$ python -q
>>> import numpy as np
>>> np.set_printoptions(precision=1, suppress=True, linewidth=200)
>>> A = 0.5 ** np.abs(np.subtract.outer(np.arange(4), np.arange(4)))
>>> A
array([[1. , 0.5, 0.2, 0.1],
       [0.5, 1. , 0.5, 0.2],
       [0.2, 0.5, 1. , 0.5],
       [0.1, 0.2, 0.5, 1. ]])
>>> # symmetric, so the eigenvalues are real
>>> round(np.einsum("ij,ji->", A, A), 1)
np.float64(5.8)
>>> np.poly(A)
array([ 1. , -4. ,  5.1, -2.5,  0.4])
>>> np.linalg.eigvals(A)
array([2.1, 1. , 0.5, 0.4])
>>> round(np.linalg.det(2 * A), 1), round(float(np.linalg.det(A)), 1)
(np.float64(6.7), 0.4)
>>> np.einsum("ii->", A)
np.float64(4.0)
>>> x0 = np.array([0, -2, 1, 1])
>>> rhs = A @ x0
>>> rhs
array([-0.6, -1.2,  0.5,  1. ])
>>> np.linalg.solve(A, rhs)
array([ 0., -2.,  1.,  1.])
>>> np.linalg.solve(A, -2 * rhs)
array([ 0.,  4., -2., -2.])
>>> np.linalg.solve(A, A[:, 1])
array([0., 1., 0., 0.])
>>> np.linalg.solve(A, rhs + A[:, 0])
array([ 1., -2.,  1.,  1.])
>>> round(float(np.linalg.det(A)), 1)
0.4
>>> np.allclose(A @ A.T, A.T @ A)
True
>>> (A - A.T) / 2
array([[0., 0., 0., 0.],
       [0., 0., 0., 0.],
       [0., 0., 0., 0.],
       [0., 0., 0., 0.]])
>>> (A + A.T) / 2
array([[1. , 0.5, 0.2, 0.1],
       [0.5, 1. , 0.5, 0.2],
       [0.2, 0.5, 1. , 0.5],
       [0.1, 0.2, 0.5, 1. ]])
>>> round(float(np.abs(np.linalg.eigvals(A)).max()), 1)
2.1
>>> np.linalg.matrix_power(A, 3)
array([[2.2, 2.4, 2. , 1.4],
       [2.4, 3. , 2.7, 2. ],
       [2. , 2.7, 3. , 2.4],
       [1.4, 2. , 2.4, 2.2]])
>>> np.trace(A)
np.float64(4.0)
>>> assert A == A.T
Traceback (most recent call last):
  File "<python-input-24>", line 1, in <module>
    assert A == A.T
           ^^^^^^^^
ValueError: The truth value of an array with more than one element is ambiguous. Use a.any() or a.all()
>>> np.allclose(A, A.T)
True
>>> J = np.array([[6, 0, 0], [0, -1, 0], [0, 0, 0]])
>>> rank = np.linalg.matrix_rank(J)
>>> rank
np.int64(2)
>>> ns = np.linalg.svd(J)[2][rank:].T
>>> np.allclose(J @ ns, 0)
True
>>> [int(np.linalg.matrix_rank(np.delete(J, i, axis=0))) for i in range(3)]
[1, 1, 2]
>>> np.all(np.linalg.eigvalsh(J) > 0)
np.False_
>>> [round(float(np.linalg.det(J[:i, :i])), 2) + 0 for i in range(1, 4)]
[6.0, -6.0, 0.0]
>>> np.round(np.linalg.eigvalsh(J).min(), 1)
np.float64(-1.0)
>>> np.linalg.matrix_power(J, 3)
array([[216,   0,   0],
       [  0,  -1,   0],
       [  0,   0,   0]])
>>> np.allclose(J @ J.T, J.T @ J)
True
>>> round(float(np.abs(np.linalg.eigvals(J)).max()), 1)
6.0
>>> np.trace(J)
np.int64(5)
>>> E = np.load("out17.npy")
>>> E
array([[ 1,  1, -1, -1, -1, -1,  1,  1],
       [ 1, -1, -1,  1,  1, -1, -1,  1],
       [ 1,  1,  1,  1, -1, -1, -1, -1]])
>>> other = np.array([[-9, 9],
...     [-1, 0],
...     [-4, 9],
...     [-3, -1],
...     [-7, 3],
...     [0, 8],
...     [-7, -2],
...     [6, 6]])
>>> other.T @ E.T
array([[ 3, -1, -9],
       [-6,  2,  2]])
>>> np.linalg.matrix_rank(E @ other)
np.int64(2)
>>> np.einsum("ij,ij->i", E, E)
array([8, 8, 8])
>>> np.linalg.matrix_rank(np.vstack([E, other.T]))
np.int64(5)
>>> np.einsum("ik,kj->ij", E, other)
array([[ 3, -6],
       [-1,  2],
       [-9,  2]])
>>> np.einsum("ik,kj->ji", E, other)
array([[ 3, -1, -9],
       [-6,  2,  2]])
>>> W0 = np.load("data.npy")
>>> W0
array([[0., 3., 0., 0.],
       [3., 0., 3., 0.],
       [0., 3., 0., 3.],
       [0., 0., 3., 3.]])
>>> np.round(np.linalg.det(2 * W0), 1), round(np.linalg.det(W0), 1)
(np.float64(1296.0), np.float64(81.0))
>>> np.kron(np.eye(2, dtype=int), W0)
array([[0., 3., 0., 0., 0., 0., 0., 0.],
       [3., 0., 3., 0., 0., 0., 0., 0.],
       [0., 3., 0., 3., 0., 0., 0., 0.],
       [0., 0., 3., 3., 0., 0., 0., 0.],
       [0., 0., 0., 0., 0., 3., 0., 0.],
       [0., 0., 0., 0., 3., 0., 3., 0.],
       [0., 0., 0., 0., 0., 3., 0., 3.],
       [0., 0., 0., 0., 0., 0., 3., 3.]])
>>> round(float(np.linalg.det(W0.T)), 1)
81.0
>>> np.einsum("ij,ji->", W0, W0)
np.float64(63.0)
>>> np.poly(W0)
array([  1.,  -3., -27.,  54.,  81.])
>>> data = np.loadtxt("x.csv", delimiter=",")
>>> data.round(1) + 0
array([[ 0. , -2.8, -1.2],
       [-2.1, -1.2, -1.7],
       [ 1.8,  2.4, -0.4],
       [ 0.8,  2.8, -0.5],
       [ 2.5, -1.5, -0.8],
       [-1.7, -1.5,  1.9],
       [ 0.5,  0.9,  2.8],
       [ 0. , -1.3,  2.7],
       [-0.9, -2.4, -1.6],
       [-0.4,  1.8,  2.4],
       [-2.5,  0.6,  1.6],
       [ 0.3, -2. , -2.2],
       [-2.2, -2. , -0.1]])
>>> w1 = np.array([[7, 3, 3, 0, 5, 0], [6, 6, 2, 4, 2, 3], [2, 0, 0, 1, 5, 0]])
>>> coef = np.array([0, 5, 7, 9, 7, 6])
>>> H = np.maximum(data @ w1 + coef, 0)
>>> (H > 0).astype(int)
array([[0, 0, 1, 0, 0, 0],
       [0, 0, 0, 1, 0, 1],
       [1, 1, 1, 1, 1, 1],
       [1, 1, 1, 1, 1, 1],
       [1, 1, 1, 1, 1, 1],
       [0, 0, 0, 1, 1, 1],
       [1, 1, 1, 1, 1, 1],
       [0, 0, 1, 1, 1, 1],
       [0, 0, 0, 0, 0, 0],
       [1, 1, 1, 1, 1, 1],
       [0, 1, 1, 1, 1, 1],
       [0, 0, 1, 0, 0, 0],
       [0, 0, 0, 1, 0, 0]])
>>> basis = np.array([[5, 2, 5], [3, 2, 2], [5, 4, 4], [1, 4, 2], [4, 1, 3], [1, 3, 3]])
>>> (H @ basis).round(6).argmax(axis=1)
array([0, 1, 0, 0, 0, 2, 0, 0, 0, 0, 1, 0, 1])
>>> w1 @ basis
array([[79, 37, 68],
       [73, 59, 73],
       [31, 13, 27]])
